$ python -q
>>> import numpy as np
>>> from numpy import linalg as LA
>>> np.set_printoptions(precision=1, suppress=True, linewidth=140, sign=" ")
>>> rng = np.random.default_rng(26183)
>>> labels = rng.integers(0, 3, 4)
>>> M = np.triu((labels[:, None] == labels) & (rng.random((4, 4)) < 0.8), 1).astype(int)
>>> M += M.T
>>> M
array([[ 0,  0,  0,  1],
       [ 0,  0,  0,  0],
       [ 0,  0,  0,  0],
       [ 1,  0,  0,  0]])
>>> np.flatnonzero(LA.matrix_power((M != 0) + (M.T != 0) + np.eye(4), 4)[3])
array([ 0,  3])
>>> evals, V = LA.eigh(M)
>>> x0 = np.array([0, 7, 4, 4])
>>> print(x0 @ M @ x0 / (x0 @ x0), evals[0], evals[-1])
0.0 -1.0 1.0
>>> np.abs(M).sum(axis=1).max(), np.abs(evals).max()
(np.int64(1), np.float64(1.0))
>>> np.all(LA.eigvalsh(M) > 0)
np.False_
>>> [round(float(LA.det(M[:i, :i])), 2) + 0 for i in range(1, 5)]
[0.0, 0.0, 0.0, 0.0]
>>> r0 = np.array([2, 1])
>>> np.correlate(M[1], M[0], "full")
array([ 0,  0,  0,  0,  0,  0,  0])
>>> evals, V = LA.eigh(M)
>>> np.round(V.T @ V, 1) + 0
array([[ 1.,  0.,  0.,  0.],
       [ 0.,  1.,  0.,  0.],
       [ 0.,  0.,  1.,  0.],
       [ 0.,  0.,  0.,  1.]])
>>> evals
array([-1.,  0.,  0.,  1.])
>>> np.unique(evals.round(6) + 0, return_counts=True)[1]
array([ 1,  2,  1])
>>> print(np.round(V @ np.diag(evals) @ V.T, 1) + 0)
[[ 0.  0.  0.  1.]
 [ 0.  0.  0.  0.]
 [ 0.  0.  0.  0.]
 [ 1.  0.  0.  0.]]
>>> evals.sum(), np.trace(M)
(np.float64(0.0), np.int64(0))
>>> W0 = np.loadtxt("data.csv", delimiter=",")
>>> W0
array([[-2.5,  2.7,  0.3],
       [-0.8,  1. ,  0. ],
       [ 0.2,  0. ,  0.9],
       [-0.5,  0.2,  0.6],
       [-1.5,  1.4,  0. ],
       [ 0. , -0.1, -0.6],
       [-0.4,  0.1,  0. ],
       [ 1.6, -1.8, -0.7],
       [-0.9,  0.4, -1.9],
       [-0.1,  0.4, -0.9],
       [ 1.1, -1.5,  0.3],
       [-0.2,  0.6, -2.6],
       [ 2. , -2. ,  0.3],
       [-0.4,  0.4, -0.9],
       [-1.7,  1.3,  1.8],
       [ 0.7, -0.4,  1. ],
       [ 0.3, -0.1,  0.2],
       [-0.2,  0.3, -3.2],
       [-0.3, -0.2, -0.4],
       [-0.1, -0.1,  1. ],
       [-0.7,  1. , -1.1],
       [ 0.2,  0. ,  0.7],
       [-0.3,  0.1,  1.8],
       [ 0.2, -0.1,  1.2],
       [ 0. , -0.7, -0.8],
       [ 0.7, -1. ,  0.8]])
>>> d = LA.norm(W0[:, None] - W0[None], axis=-1)
>>> print(np.unravel_index(d.round(6).argmax(), d.shape))
(np.int64(0), np.int64(12))
>>> d[10].round(6).argsort(kind="stable")[:4]
array([ 10,  25,  12,   7])
>>> LA.norm(W0 - W0.mean(axis=0), axis=1)
array([ 3.6,  1.1,  1. ,  0.8,  1.9,  0.6,  0.3,  2.6,  2. ,  0.9,  2. ,  2.6,  3. ,  0.9,  2.7,  1.5,  0.6,  3.1,  0.4,  1.1,  1.5,  0.9,
        1.9,  1.3,  1.1,  1.6])
>>> q, V = LA.qr(W0[:, :1])[0], LA.qr(W0[:, 1:])[0]
>>> sigma = LA.svd(q.T @ V, compute_uv=False)
>>> sigma
array([ 1.])
>>> np.round(LA.norm(q @ q.T - V @ V.T, 2), 1)
np.float64(1.0)
>>> np.degrees(np.arccos(sigma.clip(0, 1)))
array([ 17.8])
>>> (sigma > 0.9).sum()
np.int64(1)
>>> x0 = np.array([-4, -2, -9])
>>> target = W0 @ x0
>>> np.round(LA.pinv(W0) @ W0, 1) + 0
array([[ 1.,  0.,  0.],
       [ 0.,  1.,  0.],
       [ 0.,  0.,  1.]])
>>> LA.solve(W0.T @ W0, W0.T @ target)
array([-4., -2., -9.])
>>> target = target + 0.3 * rng.normal(size=26)
>>> print(target)
[  1.7   1.4  -9.5  -3.3   3.2   5.6   1.5   3.6  20.5   7.5  -4.1  23.3  -6.4   8.5 -12.3 -11.4  -2.6  28.8   5.3  -7.9  10.5  -7.8 -15.
 -10.5   8.2  -7.9]
>>> c, *_ = LA.lstsq(W0, target)
>>> c.round()
array([-4., -2., -9.])
>>> print(np.round(W0.T @ (target - W0 @ c), 1) + 0)
[ 0.  0.  0.]
>>> c
array([-4.2, -2.3, -9. ])
>>> proj = W0 @ LA.solve(W0.T @ W0, W0.T)
>>> LA.matrix_rank(np.eye(26) - proj)
np.int64(23)
>>> round(np.trace(proj), 1)
np.float64(3.0)
>>> np.round(LA.eigvalsh(proj), 1) + 0
array([ 0.,  0.,  0.,  0.,  0.,  0.,  0.,  0.,  0.,  0.,  0.,  0.,  0.,  0.,  0.,  0.,  0.,  0.,  0.,  0.,  0.,  0.,  0.,  1.,  1.,  1.])
>>> np.round(np.diag(proj), 1) + 0
array([ 0.3,  0. ,  0. ,  0.1,  0.1,  0. ,  0. ,  0.2,  0.3,  0.1,  0.1,  0.2,  0.2,  0. ,  0.3,  0.1,  0. ,  0.3,  0.1,  0. ,  0.1,  0. ,
        0.1,  0. ,  0.2,  0.1])
>>> feats = np.load("arr.npy")
>>> print(feats.round(1) + 0)
[[ 1.   0.   0. ]
 [ 0.   1.  -0.2]
 [ 0.  -0.2  0. ]]
>>> x0 = np.array([1, 1, 0])
>>> print(feats @ (2 * x0))
[ 2.   1.9 -0.3]
>>> np.sign((feats @ x0).round(6))
array([ 1.,  1., -1.])
>>> feats @ x0
array([ 1. ,  1. , -0.2])
>>> np.round(feats @ np.eye(3)[2], 1) + 0
array([ 0. , -0.2,  0. ])
>>> print(feats @ np.ones(3))
[ 1.   0.8 -0.1]
>>> print(LA.lstsq(feats[:-1].T, feats[-1])[2])
2
>>> G = feats.T @ feats
>>> np.allclose(G, G.T)
True
>>> print(np.round(np.diag(G), 1) + 0)
[ 1.  1.  0.]
>>> X = np.loadtxt("layer12.csv", delimiter=",")
>>> X
array([[ 0.,  0.,  0.],
       [ 0.,  0.,  1.],
       [ 0.,  1.,  0.]])
>>> np.all(LA.eigvalsh(X) > 0)
np.False_
>>> round(LA.eigvalsh(X).min(), 1)
np.float64(-1.0)
>>> evals, V = LA.eigvalsh(X)
Traceback (most recent call last):
  File "<python-input-66>", line 1, in <module>
    evals, V = LA.eigvalsh(X)
    ^^^^^^^^
ValueError: too many values to unpack (expected 2)
>>> evals, V = LA.eigh(X)
>>> (evals > 1e-8).sum(), (evals < -1e-8).sum()
(np.int64(1), np.int64(1))
>>> print(LA.eigvalsh(X @ X))
[ 0.  1.  1.]
>>> np.trace(X @ X @ X) // 6
np.float64(0.0)
>>> L = np.diag(X.sum(axis=1)) - X
>>> LA.eigvalsh(L)
array([ 0.,  0.,  2.])
>>> round(LA.det(L[1:, 1:]))
0
>>> L
array([[ 0.,  0.,  0.],
       [ 0.,  1., -1.],
       [ 0., -1.,  1.]])
>>> U, sigma, Vh = LA.svd(L)
>>> np.argmax(sigma[:-1] / (sigma[1:] + 1e-6)) + 1
np.int64(1)
>>> sigma.round(1) + 0
array([ 2.,  0.,  0.])
>>> Y = U[:, :1] @ np.diag(sigma[:1]) @ Vh[:1]
>>> round(LA.norm(L - Y, 2), 1), round(sigma[1], 1)
(np.float64(0.0), np.float64(0.0))
>>> round(float(np.abs(L - Y).max()), 1)
0.0
>>> LA.matrix_rank(L, rtol=0.05)
np.int64(1)
>>> print(round(float(LA.norm(L - Y) / LA.norm(L)), 1))
0.0
